% python3 -q
>>> import numpy as np
>>> import numpy.linalg as la
>>> np.set_printoptions(suppress=True, linewidth=200)
>>> X = np.array([[1.0, 0.9, 0.81, 0.73, 0.66, 0.59, 0.53],
...     [0.9, 1.0, 0.9, 0.81, 0.73, 0.66, 0.59],
...     [0.81, 0.9, 1.0, 0.9, 0.81, 0.73, 0.66],
...     [0.73, 0.81, 0.9, 1.0, 0.9, 0.81, 0.73],
...     [0.66, 0.73, 0.81, 0.9, 1.0, 0.9, 0.81],
...     [0.59, 0.66, 0.73, 0.81, 0.9, 1.0, 0.9],
...     [0.53, 0.59, 0.66, 0.73, 0.81, 0.9, 1.0]])
>>> vec = np.array([2, 1, 0, 2, 0, 1, 3])
>>> h = np.maximum(X @ vec, 0)
>>> np.flatnonzero(h > 1e-9)
array([0, 1, 2, 3, 4, 5, 6])
>>> vec = np.ones(7)
>>> for _ in range(6):
...     vec = X @ vec
...     vec /= la.norm(vec)
...     print(round(vec @ X @ vec, 2))
... 
5.6
5.6
5.6
5.6
5.6
5.6
>>> vec.round(2)
array([0.35, 0.38, 0.39, 0.4 , 0.39, 0.38, 0.35])
>>> w1 = np.array([[0, 0, 0, 1],
...     [0, 0, 2, 1],
...     [0, -1, 1, 0],
...     [-2, 0, 0, -2],
...     [-1, 0, 0, -2],
...     [0, -2, -1, 2],
...     [-1, -1, 1, -2]])
>>> c = np.array([0, 1, 3, 3])
>>> H = np.maximum(X @ w1 + c, 0)
>>> la.matrix_rank(H)
np.int64(2)
>>> basis = np.array([[3, 3, 1], [3, 2, 3], [-1, 3, 3], [1, -1, 2]])
>>> w1 @ basis
array([[ 1, -1,  2],
       [-1,  5,  8],
       [-4,  1,  0],
       [-8, -4, -6],
       [-5, -1, -5],
       [-3, -9, -5],
       [-9,  0, -5]])
>>> basis = np.array([[0, 0, 8, 8, 2, 8], [0, 1, 1, 4, 0, 5], [9, 9, 9, 6, 0, 7]])
>>> arr = np.repeat(basis, 33 // 3, axis=0)
>>> rng = np.random.default_rng(2954)
>>> arr = arr + 0.05 * rng.normal(size=arr.shape)
>>> arr.round(2) + 0
array([[-0.01,  0.07,  8.03,  7.99,  1.97,  7.93],
       [-0.07,  0.06,  7.98,  8.06,  2.02,  7.96],
       [ 0.09, -0.06,  7.98,  7.98,  2.  ,  7.98],
       [ 0.01, -0.01,  8.09,  7.8 ,  2.  ,  8.01],
       [-0.01, -0.02,  8.01,  7.99,  1.92,  7.93],
       [ 0.06, -0.02,  8.06,  8.03,  1.97,  7.99],
       [-0.03,  0.  ,  8.  ,  7.99,  1.94,  7.87],
       [ 0.02, -0.02,  7.97,  8.03,  1.97,  7.98],
       [-0.01, -0.06,  8.02,  7.96,  2.06,  8.01],
       [ 0.03,  0.01,  8.07,  8.02,  1.97,  8.05],
       [ 0.08,  0.06,  8.07,  8.02,  1.96,  8.01],
       [-0.01,  0.9 ,  1.1 ,  4.03,  0.  ,  4.96],
       [ 0.05,  0.84,  0.91,  4.02, -0.09,  4.98],
       [ 0.  ,  1.02,  0.99,  4.  ,  0.08,  4.91],
       [ 0.07,  0.98,  0.99,  3.98,  0.04,  4.95],
       [ 0.02,  0.98,  0.97,  4.09,  0.02,  4.99],
       [ 0.02,  1.03,  1.01,  4.04,  0.  ,  4.95],
       [-0.08,  1.06,  0.99,  4.05, -0.01,  5.02],
       [-0.01,  0.98,  1.12,  3.94,  0.  ,  5.04],
       [-0.03,  1.01,  1.04,  4.04, -0.03,  4.99],
       [-0.03,  1.02,  0.87,  4.04,  0.09,  5.1 ],
       [ 0.06,  0.96,  0.97,  4.08,  0.  ,  4.97],
       [ 9.01,  8.93,  9.05,  5.96, -0.02,  6.96],
       [ 9.02,  8.89,  8.95,  6.03,  0.07,  7.01],
       [ 8.98,  9.01,  9.1 ,  6.09,  0.02,  7.04],
       [ 8.99,  9.04,  8.89,  5.96, -0.08,  7.02],
       [ 8.99,  9.02,  8.99,  6.03, -0.06,  7.  ],
       [ 8.93,  9.03,  9.  ,  6.03,  0.  ,  7.04],
       [ 8.88,  9.  ,  9.03,  5.95,  0.02,  6.97],
       [ 9.  ,  9.04,  8.97,  5.99,  0.06,  6.97],
       [ 8.92,  9.  ,  8.99,  6.1 ,  0.03,  6.98],
       [ 8.95,  8.94,  8.91,  6.04, -0.01,  6.95],
       [ 8.98,  9.03,  9.01,  6.05,  0.02,  6.97]])
>>> G = arr.T @ arr
>>> la.matrix_rank(G)
np.int64(6)
>>> vec = np.array([1, 1, 0, 2, 1, 0])
>>> target = arr @ vec
>>> np.round(la.lstsq(arr, target)[0], 2) + 0
array([1., 1., 0., 2., 1., 0.])
>>> target = target + 0.3 * rng.normal(size=33)
>>> target.round(2)
array([17.95, 17.29, 18.07, 17.51, 17.93, 18.5 , 17.71, 17.92, 17.87, 17.73, 18.25,  8.86,  9.01,  9.34,  9.89,  9.37,  8.96,  8.99,  8.72,  9.19,  9.4 ,  9.23, 29.85, 29.81, 29.85, 29.96, 30.04,
       29.96, 30.  , 30.2 , 30.37, 30.17, 30.16])
>>> c, *_ = la.lstsq(arr, target)
>>> c.round()
array([ 2.,  0., -0.,  2.,  1.,  0.])
>>> np.round(arr.T @ (target - arr @ c), 2) + 0
array([0., 0., 0., 0., 0., 0.])
>>> lab = rng.permutation(6)
>>> Y = arr[:, lab] * rng.choice([-1, 1], 6)
>>> Y.round(2) + 0
array([[-8.03,  1.97,  7.93, -0.01, -7.99, -0.07],
       [-7.98,  2.02,  7.96, -0.07, -8.06, -0.06],
       [-7.98,  2.  ,  7.98,  0.09, -7.98,  0.06],
       [-8.09,  2.  ,  8.01,  0.01, -7.8 ,  0.01],
       [-8.01,  1.92,  7.93, -0.01, -7.99,  0.02],
       [-8.06,  1.97,  7.99,  0.06, -8.03,  0.02],
       [-8.  ,  1.94,  7.87, -0.03, -7.99,  0.  ],
       [-7.97,  1.97,  7.98,  0.02, -8.03,  0.02],
       [-8.02,  2.06,  8.01, -0.01, -7.96,  0.06],
       [-8.07,  1.97,  8.05,  0.03, -8.02, -0.01],
       [-8.07,  1.96,  8.01,  0.08, -8.02, -0.06],
       [-1.1 ,  0.  ,  4.96, -0.01, -4.03, -0.9 ],
       [-0.91, -0.09,  4.98,  0.05, -4.02, -0.84],
       [-0.99,  0.08,  4.91,  0.  , -4.  , -1.02],
       [-0.99,  0.04,  4.95,  0.07, -3.98, -0.98],
       [-0.97,  0.02,  4.99,  0.02, -4.09, -0.98],
       [-1.01,  0.  ,  4.95,  0.02, -4.04, -1.03],
       [-0.99, -0.01,  5.02, -0.08, -4.05, -1.06],
       [-1.12,  0.  ,  5.04, -0.01, -3.94, -0.98],
       [-1.04, -0.03,  4.99, -0.03, -4.04, -1.01],
       [-0.87,  0.09,  5.1 , -0.03, -4.04, -1.02],
       [-0.97,  0.  ,  4.97,  0.06, -4.08, -0.96],
       [-9.05, -0.02,  6.96,  9.01, -5.96, -8.93],
       [-8.95,  0.07,  7.01,  9.02, -6.03, -8.89],
       [-9.1 ,  0.02,  7.04,  8.98, -6.09, -9.01],
       [-8.89, -0.08,  7.02,  8.99, -5.96, -9.04],
       [-8.99, -0.06,  7.  ,  8.99, -6.03, -9.02],
       [-9.  ,  0.  ,  7.04,  8.93, -6.03, -9.03],
       [-9.03,  0.02,  6.97,  8.88, -5.95, -9.  ],
       [-8.97,  0.06,  6.97,  9.  , -5.99, -9.04],
       [-8.99,  0.03,  6.98,  8.92, -6.1 , -9.  ],
       [-8.91, -0.01,  6.95,  8.95, -6.04, -8.94],
       [-9.01,  0.02,  6.97,  8.98, -6.05, -9.03]])
>>> left, _, vt = la.svd(arr.T @ Y)
>>> np.round(la.lstsq(arr, Y)[0], 2) + 0
array([[ 0.,  0.,  0.,  1.,  0.,  0.],
       [ 0.,  0.,  0.,  0.,  0., -1.],
       [-1.,  0.,  0.,  0.,  0.,  0.],
       [ 0.,  0.,  0.,  0., -1.,  0.],
       [ 0.,  1.,  0.,  0.,  0.,  0.],
       [ 0.,  0.,  1.,  0.,  0.,  0.]])
>>> np.round(left @ vt, 2) + 0
array([[ 0.,  0.,  0.,  1.,  0.,  0.],
       [ 0.,  0.,  0.,  0.,  0., -1.],
       [-1.,  0.,  0.,  0.,  0.,  0.],
       [ 0.,  0.,  0.,  0., -1.,  0.],
       [ 0.,  1.,  0.,  0.,  0.,  0.],
       [ 0.,  0.,  1.,  0.,  0.,  0.]])
>>> lab
array([2, 4, 5, 0, 3, 1])
>>> W0 = np.load("m.npy")
>>> W0
array([[  1.4,   0. ,  -2.9,   1.1],
       [  1. ,   0. , -13. ,  11. ],
       [ -0.8,  -1.6,   0. ,   0.8],
       [ -1.2,   1. ,   0. ,   1.1],
       [ -0.8,   0.2,  -0.6,   0.3],
       [ -2.4,   0.6,   0.2,   1.1],
       [  0.6,   0.4,  -0.2,   0.6],
       [ -0.3,   0.5,   0. ,  -2.1],
       [  0.9,  -1. ,   1. ,   0.5],
       [  0.7,   1. ,  -0.1,   1.9],
       [ -0.2,  -0.1,   0.5,  -0.8],
       [ -2.1,   0.6,  -0.7,   0.9]])
>>> Xs = (arr - arr.mean(axis=0)) / arr.std(axis=0)
>>> np.round(Xs.std(axis=0), 2)
array([1., 1., 1., 1., 1., 1.])
>>> c = la.lstsq(np.delete(Xs, 3, axis=1), Xs[:, 3])[0]
>>> np.abs(c).argmax()
np.int64(2)
>>> dist = la.norm(W0[:, None] - W0[None], axis=-1)
>>> (dist + 1e9 * np.eye(12)).round(6).argmin(axis=1)
array([ 6,  0,  4, 11,  3, 11,  9, 10,  6,  6,  7,  5])
>>> dist[:5, :5].round(2)
array([[ 0.  , 14.15,  3.99,  4.02,  3.29],
       [14.15,  0.  , 16.7 , 16.52, 16.48],
       [ 3.99, 16.7 ,  0.  ,  2.65,  1.96],
       [ 4.02, 16.52,  2.65,  0.  ,  1.34],
       [ 3.29, 16.48,  1.96,  1.34,  0.  ]])
>>> np.unravel_index(dist.round(6).argmax(), dist.shape)
(np.int64(1), np.int64(7))
>>> dist.shape
(12, 12)
>>> basis = W0[[9, 0]].astype(float)
>>> for _ in range(5):
...     lab = la.norm(W0[:, None] - basis, axis=-1).argmin(axis=1)
...     basis = np.array([W0[lab == j].mean(axis=0) for j in range(2)])
... 
>>> lab
array([0, 1, 0, 0, 0, 0, 0, 0, 0, 0, 0, 0])
>>> np.round(basis[1] - basis[0], 2)
array([  1.38,  -0.15, -12.75,  10.51])
>>> np.bincount(lab)
array([11,  1])
>>> basis.round(2)
array([[ -0.38,   0.15,  -0.25,   0.49],
       [  1.  ,   0.  , -13.  ,  11.  ]])
>>> np.abs(basis[1] - basis[0]).argmax()
np.int64(2)
>>> W0.reshape(-1, 2)
array([[  1.4,   0. ],
       [ -2.9,   1.1],
       [  1. ,   0. ],
       [-13. ,  11. ],
       [ -0.8,  -1.6],
       [  0. ,   0.8],
       [ -1.2,   1. ],
       [  0. ,   1.1],
       [ -0.8,   0.2],
       [ -0.6,   0.3],
       [ -2.4,   0.6],
       [  0.2,   1.1],
       [  0.6,   0.4],
       [ -0.2,   0.6],
       [ -0.3,   0.5],
       [  0. ,  -2.1],
       [  0.9,  -1. ],
       [  1. ,   0.5],
       [  0.7,   1. ],
       [ -0.1,   1.9],
       [ -0.2,  -0.1],
       [  0.5,  -0.8],
       [ -2.1,   0.6],
       [ -0.7,   0.9]])
>>> T = W0.reshape(12, 2, -1)
>>> np.einsum("ihd,jhd->hij", T, T).shape
(2, 12, 12)
>>> np.round(T.sum(axis=1), 2)
array([[ -1.5,   1.1],
       [-12. ,  11. ],
       [ -0.8,  -0.8],
       [ -1.2,   2.1],
       [ -1.4,   0.5],
       [ -2.2,   1.7],
       [  0.4,   1. ],
       [ -0.3,  -1.6],
       [  1.9,  -0.5],
       [  0.6,   2.9],
       [  0.3,  -0.9],
       [ -2.8,   1.5]])
>>> T.shape
(12, 2, 2)
>>> vec = np.array([0, -1, 2, -2])
>>> target = W0 @ vec
>>> np.round(la.pinv(W0) @ W0, 2) + 0
array([[1., 0., 0., 0.],
       [0., 1., 0., 0.],
       [0., 0., 1., 0.],
       [0., 0., 0., 1.]])
>>> target = target + 0.1 * rng.normal(size=12)
>>> target.round(2)
array([ -7.99, -48.04,  -0.09,  -3.18,  -1.9 ,  -2.47,  -2.02,   3.68,   2.14,  -5.07,   2.93,  -3.9 ])
>>> c, *_ = la.lstsq(W0, target)
>>> np.round(W0.T @ (target - W0 @ c), 2) + 0
array([0., 0., 0., 0.])
>>> np.round(la.norm(target - W0 @ c), 2)
np.float64(0.31)
>>> c.round(2)
array([ 0.02, -1.02,  2.  , -2.01])
>>> data = np.load("layer2.npy")
>>> data
array([[  3,  -3,  -3,  -3],
       [  5,  -4,  -1,  -2],
       [  4,  -4,   0,   0],
       [  3,  -3,   2,  -1],
       [  3,  -1,   4,  -2],
       [  2,  -2,   5,  -4],
       [  2,  -1,   4,  -2],
       [  2,  -4,   7,  -3],
       [  1,  -5,   7,  -4],
       [  1,  -8,  10,  -2],
       [  0,  -9,   8,  -1],
       [ -1, -12,   8,  -4],
       [  0, -12,  10,  -4],
       [  2,  -9,  13,  -2],
       [  3, -11,  13,  -3],
       [  1, -11,  15,  -5],
       [  4,  -8,  12,  -5],
       [  7, -10,  13,  -4],
       [  5, -10,  11,  -6],
       [  2,  -8,  10,  -8],
       [  4,  -7,   9, -10],
       [  1,  -7,   6, -12],
       [  3, -10,   5, -11],
       [  4, -10,   2, -11],
       [  5,  -8,   5,  -9]])
>>> vec = np.array([-1, -1, 1, -2])
>>> target = data @ vec
>>> try:
...     la.solve(data, target)
... except la.LinAlgError as e:
...     print(e)
... 
Last 2 dimensions of the array must be square
>>> np.round(la.solve(data.T @ data, data.T @ target), 2)
array([-1., -1.,  1., -2.])
>>> target
array([ 3,  2,  0,  4,  6, 13,  7, 15, 19, 21, 19, 29, 30, 24, 27, 35, 26, 24, 28, 32, 32, 36, 34, 30, 26])
>>> target = target + 0.3 * rng.normal(size=25)
>>> target.round(2)
array([ 2.87,  2.28,  0.71,  3.95,  5.8 , 13.34,  7.06, 14.12, 18.81, 20.54, 19.24, 28.86, 29.68, 23.99, 26.73, 34.45, 25.99, 23.64, 28.26, 31.56, 32.25, 36.52, 33.77, 29.43, 26.27])
>>> c, *_ = la.lstsq(data, target)
>>> c.round(2)
array([-0.97, -0.99,  0.98, -2.  ])
>>> np.round(data.T @ (target - data @ c), 2) + 0
array([0., 0., 0., 0.])
